$ python3 -q
>>> import numpy as np
>>> np.set_printoptions(precision=2, suppress=True, linewidth=100, floatmode="fixed")
>>> f = np.array([0, 1, -2, 0, -2])
>>> J = np.array([np.roll(f, i) for i in range(5)])
>>> J
array([[ 0,  1, -2,  0, -2],
       [-2,  0,  1, -2,  0],
       [ 0, -2,  0,  1, -2],
       [-2,  0, -2,  0,  1],
       [ 1, -2,  0, -2,  0]])
>>> P = np.triu(np.array([[3, 0, -2, -1, 0],
...     [3, 1, 0, 1, 0],
...     [-3, -2, -3, 0, -1],
...     [1, 3, -3, 3, 2],
...     [-2, -1, 1, -3, -2]]), 1) + np.eye(5)
>>> A2 = P @ J @ np.linalg.inv(P)
>>> np.round(np.poly(A2), 2) + 0
array([  1.00,   0.00,  10.00,  20.00, -50.00, 183.00])
>>> A2
array([[ 2.00,  5.00,  4.00, -5.00, 15.00],
       [-4.00,  0.00, -9.00, -6.00,  4.00],
       [-1.00,  0.00, -2.00,  2.00, -8.00],
       [ 0.00, -4.00, -2.00,  0.00, -1.00],
       [ 1.00, -2.00,  2.00,  1.00,  0.00]])
>>> P @ J - J @ P
array([[ 2.00,  4.00,  2.00, -3.00,  1.00],
       [-2.00,  0.00, -6.00, -2.00,  6.00],
       [-1.00,  2.00,  0.00,  4.00, -2.00],
       [ 2.00, -4.00, -4.00, -6.00, -2.00],
       [ 0.00,  0.00,  2.00,  3.00,  4.00]])
>>> np.trace(A2), np.trace(J)
(np.float64(0.0), np.int64(0))
>>> np.linalg.matrix_rank(A2)
np.int64(5)
>>> A2 = np.array([[3, 0, 2], [3, 0, -2], [0, 0, 1], [-1, -1, 3], [-2, 2, 2]])
>>> np.linalg.matrix_rank(np.vstack([J, A2.T]))
np.int64(5)
>>> np.einsum("ik,kj->ij", J, A2)
array([[ 7, -4, -8],
       [-4,  2, -9],
       [-3, -5,  3],
       [-8,  2, -4],
       [-1,  2,  0]])
>>> np.einsum("ij->j", J)
array([-3, -3, -3, -3, -3])
>>> np.einsum("ik,kj->ji", J, A2)
array([[ 7, -4, -3, -8, -1],
       [-4,  2, -5,  2,  2],
       [-8, -9,  3, -4,  0]])
>>> Q = J.astype(float).copy()
>>> for j in range(5):
...     Q[:, j] -= Q[:, :j] @ (Q[:, :j].T @ Q[:, j])
...     Q[:, j] /= np.linalg.norm(Q[:, j])
... 
>>> np.round(Q.T @ J, 2) + 0
array([[ 3.00, -0.67,  0.67,  0.67, -0.67],
       [ 0.00,  2.92, -0.53,  0.84,  0.53],
       [ 0.00,  0.00,  2.88, -0.70,  0.95],
       [ 0.00,  0.00,  0.00,  2.72, -0.49],
       [ 0.00,  0.00,  0.00,  0.00,  2.67]])
>>> def softmax(z):
...     e = np.exp(z - z.max(axis=-1, keepdims=True))
...     return e / e.sum(axis=-1, keepdims=True)
... 
>>> softmax(J[1])
array([0.03, 0.20, 0.54, 0.03, 0.20])
>>> softmax(J[1] + 5)
array([0.03, 0.20, 0.54, 0.03, 0.20])
>>> softmax(J).sum(axis=1)
array([1.00, 1.00, 1.00, 1.00, 1.00])
>>> S = J @ J.T / np.sqrt(5)
>>> softmax(S)[1] @ J
array([-1.85, -0.09,  0.81, -1.89,  0.01])
>>> softmax(S + np.triu(np.full(S.shape, -np.inf), 1))
array([[1.00, 0.00, 0.00, 0.00, 0.00],
       [0.01, 0.99, 0.00, 0.00, 0.00],
       [0.04, 0.01, 0.95, 0.00, 0.00],
       [0.04, 0.04, 0.01, 0.91, 0.00],
       [0.01, 0.04, 0.04, 0.01, 0.91]])
>>> softmax(S).round(6).argmax(axis=1)
array([0, 1, 2, 3, 4])
>>> softmax(S)
array([[0.91, 0.01, 0.04, 0.04, 0.01],
       [0.01, 0.91, 0.01, 0.04, 0.04],
       [0.04, 0.01, 0.91, 0.01, 0.04],
       [0.04, 0.04, 0.01, 0.91, 0.01],
       [0.01, 0.04, 0.04, 0.01, 0.91]])
>>> cent = np.array([[8, 3, 7], [7, 0, 7]])
>>> data = np.repeat(cent, 35 // 2, axis=0)
>>> rng = np.random.default_rng(413382)
>>> data = data + 0.1 * rng.normal(size=data.shape)
>>> data
array([[ 8.03,  2.92,  6.92],
       [ 7.95,  3.21,  7.22],
       [ 7.95,  2.96,  7.02],
       [ 8.04,  3.00,  7.07],
       [ 8.12,  2.89,  7.09],
       [ 7.91,  3.10,  6.96],
       [ 7.92,  3.08,  7.14],
       [ 7.82,  3.01,  6.93],
       [ 7.73,  3.02,  6.86],
       [ 7.88,  3.07,  6.89],
       [ 8.12,  3.00,  7.08],
       [ 8.15,  3.10,  7.04],
       [ 8.00,  3.19,  6.96],
       [ 7.96,  2.99,  7.26],
       [ 7.99,  3.07,  7.06],
       [ 7.88,  3.13,  6.97],
       [ 7.74,  2.96,  7.11],
       [ 6.92, -0.03,  7.18],
       [ 6.87, -0.07,  7.07],
       [ 6.80, -0.05,  7.06],
       [ 6.91,  0.05,  7.18],
       [ 6.97,  0.05,  6.82],
       [ 7.06, -0.14,  7.08],
       [ 7.24, -0.09,  7.26],
       [ 6.94, -0.11,  6.69],
       [ 7.02,  0.13,  6.90],
       [ 6.92, -0.03,  7.08],
       [ 6.97,  0.05,  6.84],
       [ 7.14, -0.04,  6.86],
       [ 6.98, -0.11,  7.14],
       [ 6.93, -0.13,  7.04],
       [ 7.04, -0.11,  6.98],
       [ 7.02,  0.06,  6.90],
       [ 7.02, -0.07,  7.08]])
>>> np.argsort(-np.linalg.norm(data, axis=0).round(6), kind="stable")[:3]
array([0, 2, 1])
>>> round(float(np.linalg.norm(data, 2) / np.linalg.norm(data)), 2)
0.99
>>> np.linalg.cond(data) > 100
np.False_
>>> round(np.log10(np.linalg.cond(data)))
2
>>> np.linalg.matrix_rank(data, rtol=0.1)
np.int64(2)
>>> A = np.loadtxt("case4.csv", delimiter=",")
>>> A
array([[ 1.00,  0.00,  0.00,  0.00,  0.00,  0.00,  0.00],
       [ 0.00,  1.00,  0.00,  0.00,  0.00,  0.00,  0.00],
       [ 0.00,  0.00,  1.00,  0.00,  0.00,  0.00,  0.00],
       [ 0.00,  0.00,  0.00, -1.00,  0.00,  0.00,  0.00],
       [ 0.00,  0.00,  0.00,  0.00, -1.00,  0.00,  0.00],
       [ 0.00,  0.00,  0.00,  0.00,  0.00,  1.00,  0.00],
       [ 0.00,  0.00,  0.00,  0.00,  0.00,  0.00,  1.00]])
>>> np.all(np.linalg.eigvalsh(A) > 0)
np.False_
>>> evals, vecs = np.linalg.eigvalsh(A)
Traceback (most recent call last):
  File "<python-input-42>", line 1, in <module>
    evals, vecs = np.linalg.eigvalsh(A)
    ^^^^^^^^^^^
ValueError: too many values to unpack (expected 2)
>>> evals, vecs = np.linalg.eigh(A)
>>> np.linalg.svd(A, compute_uv=False)
array([1.00, 1.00, 1.00, 1.00, 1.00, 1.00, 1.00])
>>> (evals > 1e-8).sum(), (evals < -1e-8).sum()
(np.int64(5), np.int64(2))
>>> np.linalg.eigvalsh(A + -2 * np.eye(7))
array([-3.00, -3.00, -1.00, -1.00, -1.00, -1.00, -1.00])
>>> np.unique(evals.round(6) + 0, return_counts=True)[1]
array([2, 5])
>>> m1 = np.array([[1, -1, 0, 0], [-1, -2, 0, 0], [0, 0, 1, -1], [0, 0, -1, -2]])
>>> np.round(np.abs(np.linalg.eigvals(A)).max(), 2)
np.float64(1.0)
>>> np.sort(np.abs(np.linalg.eigvals(A)))
array([1.00, 1.00, 1.00, 1.00, 1.00, 1.00, 1.00])
>>> A @ A
array([[1.00, 0.00, 0.00, 0.00, 0.00, 0.00, 0.00],
       [0.00, 1.00, 0.00, 0.00, 0.00, 0.00, 0.00],
       [0.00, 0.00, 1.00, 0.00, 0.00, 0.00, 0.00],
       [0.00, 0.00, 0.00, 1.00, 0.00, 0.00, 0.00],
       [0.00, 0.00, 0.00, 0.00, 1.00, 0.00, 0.00],
       [0.00, 0.00, 0.00, 0.00, 0.00, 1.00, 0.00],
       [0.00, 0.00, 0.00, 0.00, 0.00, 0.00, 1.00]])
>>> np.trace(A)
np.float64(3.0)
>>> np.linalg.matrix_power(A, 4)
array([[1.00, 0.00, 0.00, 0.00, 0.00, 0.00, 0.00],
       [0.00, 1.00, 0.00, 0.00, 0.00, 0.00, 0.00],
       [0.00, 0.00, 1.00, 0.00, 0.00, 0.00, 0.00],
       [0.00, 0.00, 0.00, 1.00, 0.00, 0.00, 0.00],
       [0.00, 0.00, 0.00, 0.00, 1.00, 0.00, 0.00],
       [0.00, 0.00, 0.00, 0.00, 0.00, 1.00, 0.00],
       [0.00, 0.00, 0.00, 0.00, 0.00, 0.00, 1.00]])
>>> np.allclose(A, A.T)
True
>>> F = np.load("out16.npy")
>>> F
array([[  1,  -2,   4,  -8],
       [  1,  -1,   1,  -1],
       [  1,   0,   0,   0],
       [  1,   1,   1,   1],
       [  1,   2,   4,   8],
       [  1,   3,   9,  27],
       [  1,   4,  16,  64],
       [  1,   5,  25, 125]])
>>> left, sv, Vh = np.linalg.svd(F)
>>> np.argmax(sv[:-1] / (sv[1:] + 1e-6)) + 1
np.int64(1)
>>> A2 = left[:, :1] @ np.diag(sv[:1]) @ Vh[:1]
>>> np.linalg.matrix_rank(F, rtol=0.05)
np.int64(2)
>>> F.ravel(order="F")
array([  1,   1,   1,   1,   1,   1,   1,   1,  -2,  -1,   0,   1,   2,   3,   4,   5,   4,   1,
         0,   1,   4,   9,  16,  25,  -8,  -1,   0,   1,   8,  27,  64, 125])
>>> F.reshape(8, 5)
Traceback (most recent call last):
  File "<python-input-62>", line 1, in <module>
    F.reshape(8, 5)
    ~~~~~~~~~^^^^^^
ValueError: cannot reshape array of size 32 into shape (8,5)
>>> T = F.reshape(8, 2, -1)
>>> np.swapaxes(T, 1, 2)[2]
array([[1, 0],
       [0, 0]])
>>> T.transpose(1, 0, 2)
array([[[  1,  -2],
        [  1,  -1],
        [  1,   0],
        [  1,   1],
        [  1,   2],
        [  1,   3],
        [  1,   4],
        [  1,   5]],

       [[  4,  -8],
        [  1,  -1],
        [  0,   0],
        [  1,   1],
        [  4,   8],
        [  9,  27],
        [ 16,  64],
        [ 25, 125]]])
>>> T.shape
(8, 2, 2)
>>> T.sum(axis=1)
array([[  5, -10],
       [  2,  -2],
       [  1,   0],
       [  2,   2],
       [  5,  10],
       [ 10,  30],
       [ 17,  68],
       [ 26, 130]])
>>> A2 = F / np.linalg.norm(F, axis=1)
Traceback (most recent call last):
  File "<python-input-68>", line 1, in <module>
    A2 = F / np.linalg.norm(F, axis=1)
         ~~^~~~~~~~~~~~~~~~~~~~~~~~~~~
ValueError: operands could not be broadcast together with shapes (8,4) (8,) 
>>> A2 = F / np.linalg.norm(F, axis=1, keepdims=True)
>>> C2 = A2 @ A2.T
>>> np.linalg.norm(A2, axis=1)
array([1.00, 1.00, 1.00, 1.00, 1.00, 1.00, 1.00, 1.00])
>>> C2[2]
array([0.11, 0.50, 1.00, 0.50, 0.11, 0.03, 0.02, 0.01])
>>> np.argwhere(np.triu(np.abs(C2) > 0.95, 1))
array([[4, 5],
       [4, 6],
       [5, 6],
       [5, 7],
       [6, 7]])
>>> T = np.stack([F, 2 * F, F[::-1]])
>>> T.sum(axis=0)
array([[  4,  -1,  37, 101],
       [  4,   1,  19,  61],
       [  4,   3,   9,  27],
       [  4,   5,   7,  11],
       [  4,   7,  13,  25],
       [  4,   9,  27,  81],
       [  4,  11,  49, 191],
       [  4,  13,  79, 367]])
>>> np.linalg.matrix_rank(T.reshape(3, -1))
np.int64(2)
>>> np.linalg.matrix_rank(T)
array([4, 4, 4])
>>> np.abs(np.linalg.svd(F)[2][-1])
array([0.97, 0.07, 0.23, 0.04])
>>> np.linalg.cond(F) > 100
np.False_
>>> [round(float(x), 2) for x in np.linalg.svd(F, compute_uv=False)[:3]]
[146.87, 7.73, 3.4]
>>> theta = np.deg2rad(36)
>>> X = np.eye(7)
>>> X[np.ix_([1, 0], [1, 0])] = [[np.cos(theta), -np.sin(theta)], [np.sin(theta), np.cos(theta)]]
>>> X
array([[ 0.81,  0.59,  0.00,  0.00,  0.00,  0.00,  0.00],
       [-0.59,  0.81,  0.00,  0.00,  0.00,  0.00,  0.00],
       [ 0.00,  0.00,  1.00,  0.00,  0.00,  0.00,  0.00],
       [ 0.00,  0.00,  0.00,  1.00,  0.00,  0.00,  0.00],
       [ 0.00,  0.00,  0.00,  0.00,  1.00,  0.00,  0.00],
       [ 0.00,  0.00,  0.00,  0.00,  0.00,  1.00,  0.00],
       [ 0.00,  0.00,  0.00,  0.00,  0.00,  0.00,  1.00]])
>>> np.linalg.svd(X, compute_uv=False)
array([1.00, 1.00, 1.00, 1.00, 1.00, 1.00, 1.00])
>>> np.linalg.pinv(X)
array([[ 0.81, -0.59,  0.00,  0.00,  0.00,  0.00,  0.00],
       [ 0.59,  0.81,  0.00,  0.00,  0.00,  0.00,  0.00],
       [ 0.00,  0.00,  1.00,  0.00,  0.00,  0.00,  0.00],
       [ 0.00,  0.00,  0.00,  1.00,  0.00,  0.00,  0.00],
       [ 0.00,  0.00,  0.00,  0.00,  1.00,  0.00,  0.00],
       [ 0.00,  0.00,  0.00,  0.00,  0.00,  1.00,  0.00],
       [ 0.00,  0.00,  0.00,  0.00,  0.00,  0.00,  1.00]])
>>> X[:, 2] @ X[:, 4]
np.float64(0.0)
>>> X @ X
array([[ 0.31,  0.95,  0.00,  0.00,  0.00,  0.00,  0.00],
       [-0.95,  0.31,  0.00,  0.00,  0.00,  0.00,  0.00],
       [ 0.00,  0.00,  1.00,  0.00,  0.00,  0.00,  0.00],
       [ 0.00,  0.00,  0.00,  1.00,  0.00,  0.00,  0.00],
       [ 0.00,  0.00,  0.00,  0.00,  1.00,  0.00,  0.00],
       [ 0.00,  0.00,  0.00,  0.00,  0.00,  1.00,  0.00],
       [ 0.00,  0.00,  0.00,  0.00,  0.00,  0.00,  1.00]])
>>> (X != 0).astype(int)
array([[1, 1, 0, 0, 0, 0, 0],
       [1, 1, 0, 0, 0, 0, 0],
       [0, 0, 1, 0, 0, 0, 0],
       [0, 0, 0, 1, 0, 0, 0],
       [0, 0, 0, 0, 1, 0, 0],
       [0, 0, 0, 0, 0, 1, 0],
       [0, 0, 0, 0, 0, 0, 1]])
>>> (np.linalg.matrix_power((X != 0) + (X.T != 0) + np.eye(7), 7) > 0).astype(int)
array([[1, 1, 0, 0, 0, 0, 0],
       [1, 1, 0, 0, 0, 0, 0],
       [0, 0, 1, 0, 0, 0, 0],
       [0, 0, 0, 1, 0, 0, 0],
       [0, 0, 0, 0, 1, 0, 0],
       [0, 0, 0, 0, 0, 1, 0],
       [0, 0, 0, 0, 0, 0, 1]])
>>> np.sort(np.linalg.eigvals(X).real)
array([0.81, 0.81, 1.00, 1.00, 1.00, 1.00, 1.00])
